$ python -q
>>> import numpy as np
>>> np.set_printoptions(suppress=True, linewidth=140)
>>> M = np.load("x.npy")
>>> M
array([[ 5, -5,  0],
       [ 7, -5, -4],
       [-8,  7, -2]])
>>> x = np.array([-2, -3, 3])
>>> h = np.maximum(M @ x, 0)
>>> np.maximum(M @ x, 0) - np.maximum(-M @ x, 0)
array([  5, -11, -11])
>>> np.maximum(M @ (3 * x), 0)
array([15,  0,  0])
>>> np.flatnonzero(h > 1e-9)
array([0])
>>> h
array([5, 0, 0])
>>> x = np.array([3, 0, 1])
>>> target = M @ x
>>> beta, lr = np.zeros(3), 1 / np.linalg.norm(M, 2) ** 2
>>> for i in range(25):
...     beta -= lr * M.T @ (M @ beta - target)
...     if i % 5 == 0: print(i, round(np.linalg.norm(M @ beta - target), 1))
... 
0 3.5
5 2.4
10 1.8
15 1.5
20 1.3
>>> beta.round(1)
array([ 1.7, -1.5,  0.6])
>>> r0 = np.array([9, 2, 1])
>>> np.correlate(M[2], M[1], "full")
array([ 32,  12, -83,  59, -14])
>>> np.polyval(r0, M[2])
array([561, 456,  33])
>>> feats = np.load("m.npy")
>>> feats
array([[ 0.9, -0.9,  1.2,  0.4],
       [ 0.9,  0.7,  0.5,  0.4],
       [-0.3,  0.9,  0.4, -0.1],
       [-2.8, -1.1,  0.9, -1.4],
       [ 1.4,  2.8,  1. ,  0.8],
       [ 0.1,  0.2, -1.5,  0.1],
       [ 2.3, -0.5, -1.6,  1.2],
       [ 0.9,  1. , -1.2,  0.4],
       [-1.8, -0.5, -1. , -0.9],
       [-1.3,  0.3,  0.6, -0.6],
       [ 0.4,  0.4,  0.3,  0.1],
       [-0.4, -1.7, -1. , -0.2],
       [ 1.3,  0.3, -0.6,  0.6],
       [ 0.2,  0.3, -1.5,  0.1],
       [ 2.3, -1.5, -0.8,  1.2],
       [ 1.6,  1.1,  1.4,  0.8],
       [-3.1, -0.2,  0.2, -1.6],
       [ 1.7, -1.1, -0.5,  0.9],
       [ 2.7,  1. , -0.9,  1.4],
       [-2.4,  0. ,  0.3, -1.2],
       [ 2.1,  0.3, -0.2,  1. ],
       [-3. ,  0.7, -0.3, -1.5],
       [ 2.5, -1. ,  1.5,  1.2],
       [-0.1, -1.6, -0.2, -0.1],
       [ 0.7, -1.2, -0.7,  0.3]])
>>> rng = np.random.default_rng(381825)
>>> lab = rng.permutation(4)
>>> out = feats[:, lab] * rng.choice([-1, 1], 4)
>>> out
array([[ 1.2,  0.9,  0.9, -0.4],
       [ 0.5,  0.9, -0.7, -0.4],
       [ 0.4, -0.3, -0.9,  0.1],
       [ 0.9, -2.8,  1.1,  1.4],
       [ 1. ,  1.4, -2.8, -0.8],
       [-1.5,  0.1, -0.2, -0.1],
       [-1.6,  2.3,  0.5, -1.2],
       [-1.2,  0.9, -1. , -0.4],
       [-1. , -1.8,  0.5,  0.9],
       [ 0.6, -1.3, -0.3,  0.6],
       [ 0.3,  0.4, -0.4, -0.1],
       [-1. , -0.4,  1.7,  0.2],
       [-0.6,  1.3, -0.3, -0.6],
       [-1.5,  0.2, -0.3, -0.1],
       [-0.8,  2.3,  1.5, -1.2],
       [ 1.4,  1.6, -1.1, -0.8],
       [ 0.2, -3.1,  0.2,  1.6],
       [-0.5,  1.7,  1.1, -0.9],
       [-0.9,  2.7, -1. , -1.4],
       [ 0.3, -2.4, -0. ,  1.2],
       [-0.2,  2.1, -0.3, -1. ],
       [-0.3, -3. , -0.7,  1.5],
       [ 1.5,  2.5,  1. , -1.2],
       [-0.2, -0.1,  1.6,  0.1],
       [-0.7,  0.7,  1.2, -0.3]])
>>> U, _, Vh = np.linalg.svd(feats.T @ out)
>>> np.round(np.linalg.lstsq(feats, out)[0], 1) + 0
array([[ 0.,  1.,  0.,  0.],
       [ 0.,  0., -1.,  0.],
       [ 1.,  0.,  0.,  0.],
       [ 0.,  0.,  0., -1.]])
>>> lab
array([2, 0, 1, 3])
>>> np.round(U @ Vh, 1) + 0
array([[ 0.,  1.,  0.,  0.],
       [ 0.,  0., -1.,  0.],
       [ 1.,  0.,  0.,  0.],
       [ 0.,  0.,  0., -1.]])
>>> out = np.array([[2, 3], [2, 1]])
>>> K = np.tile(out, (2, 2))
>>> K
array([[2, 3, 2, 3],
       [2, 1, 2, 1],
       [2, 3, 2, 3],
       [2, 1, 2, 1]])
>>> proj = np.triu(np.array([[2, 3, 5, 3], [5, 0, 2, 1], [0, 0, 0, 4], [0, 1, 3, 0]]), 1) + np.eye(4)
>>> out = proj @ K @ np.linalg.inv(proj)
>>> np.linalg.matrix_rank(out)
np.int64(2)
>>> out
array([[ 24., -48.,   0.,   0.],
       [  8., -16.,   0.,   0.],
       [ 10., -23.,   6., -24.],
       [  2.,  -5.,   2.,  -8.]])
>>> round(np.linalg.det(out), 1)
np.float64(-0.0)
>>> np.round(np.poly(out), 1) + 0
array([  1.,  -6., -16.,   0.,   0.])
>>> np.round(np.trace(np.linalg.pinv(K) @ K), 1)
np.float64(2.0)
>>> np.round(K @ np.linalg.pinv(K) @ K, 1)
array([[2., 3., 2., 3.],
       [2., 1., 2., 1.],
       [2., 3., 2., 3.],
       [2., 1., 2., 1.]])
>>> np.abs(np.diag(np.linalg.qr(K)[1])) > 1e-9
array([ True,  True, False, False])
>>> def softmax(z):
...     e = np.exp(z - z.max(axis=-1, keepdims=True))
...     return e / e.sum(axis=-1, keepdims=True)
... 
>>> np.round(softmax(K[3]), 1)
array([0.4, 0.1, 0.4, 0.1])
>>> np.round(softmax(K[3] + -3), 1)
array([0.4, 0.1, 0.4, 0.1])
>>> np.round(softmax(10 * K[3]), 1) + 0
array([0.5, 0. , 0.5, 0. ])
>>> att = K @ K.T / np.sqrt(4)
>>> np.round(softmax(att + np.triu(np.full(att.shape, -np.inf), 1)), 1) + 0
array([[1. , 0. , 0. , 0. ],
       [0.9, 0.1, 0. , 0. ],
       [0.5, 0. , 0.5, 0. ],
       [0.4, 0.1, 0.4, 0.1]])
>>> np.round(softmax(att)[3] @ K, 1)
array([2. , 2.8, 2. , 2.8])
>>> r0 = np.array([0, -4, 9]) + 0.5
>>> J = np.eye(3) - 2 * np.outer(r0, r0) / (r0 @ r0)
>>> J.round(1) + 0
array([[ 1. ,  0. , -0.1],
       [ 0. ,  0.8,  0.6],
       [-0.1,  0.6, -0.8]])
>>> # orthonormal columns
>>> np.einsum("ij,ji->", J, J)
np.float64(3.0)
>>> np.round(np.poly(J), 1)
array([ 1., -1., -1.,  1.])
>>> np.round(np.kron(np.eye(2, dtype=int), J), 1) + 0
array([[ 1. ,  0. , -0.1,  0. ,  0. ,  0. ],
       [ 0. ,  0.8,  0.6,  0. ,  0. ,  0. ],
       [-0.1,  0.6, -0.8,  0. ,  0. ,  0. ],
       [ 0. ,  0. ,  0. ,  1. ,  0. , -0.1],
       [ 0. ,  0. ,  0. ,  0. ,  0.8,  0.6],
       [ 0. ,  0. ,  0. , -0.1,  0.6, -0.8]])
>>> arr = np.load("sample6.npy")
>>> arr
array([[ 0. , -0.2,  0.5],
       [ 0.8,  1. , -2. ],
       [ 0.7, -0.8,  1.7],
       [ 1.3, -0.6,  1.3],
       [ 0.5,  0.1, -0.5],
       [-1.1, -2. ,  3.8],
       [-2.3, -1.2,  2.5],
       [-1.1,  0.6, -1.1],
       [ 1.8, -0.1,  0.2],
       [ 1.7, -0.1, -0.1],
       [-2.1,  0.5, -0.9],
       [ 0.2,  2.1, -4.3],
       [ 0.8, -0.3,  0.5],
       [-0.1, -0.5,  1.1],
       [ 1.6, -0.2,  0.3],
       [-0.9,  1.1, -2. ],
       [ 0.4, -0.6,  1.2],
       [ 1.6,  0.7, -1.3],
       [ 0.6, -0.5,  1. ],
       [ 0.4, -0.3,  0.4],
       [ 0.2,  0.8, -1.6]])
>>> W2 = arr[[19, 9]].astype(float)
>>> for _ in range(3):
...     lab = np.linalg.norm(arr[:, None] - W2, axis=-1).argmin(axis=1)
...     W2 = np.array([arr[lab == j].mean(axis=0) for j in range(2)])
... 
>>> lab
array([0, 1, 0, 0, 1, 0, 0, 1, 1, 1, 0, 1, 0, 0, 1, 1, 0, 1, 0, 0, 1])
>>> np.abs(W2[1] - W2[0]).argmax()
np.int64(2)
>>> np.round(W2[1] - W2[0], 1)
array([ 0.8,  1.2, -2.4])
>>> th = np.radians(60)
>>> r_ = np.eye(3)
>>> r_[1, 1] = r_[2, 2] = np.cos(th)
>>> r_[1, 2], r_[2, 1] = -np.sin(th), np.sin(th)
>>> r_.round(1)
array([[ 1. ,  0. ,  0. ],
       [ 0. ,  0.5, -0.9],
       [ 0. ,  0.9,  0.5]])
>>> out = arr @ r_.T
>>> np.round(np.abs(out - arr).max(axis=0), 1)
array([0. , 2.7, 4. ])
>>> np.allclose(np.linalg.norm(arr, axis=1), np.linalg.norm(out, axis=1))
True
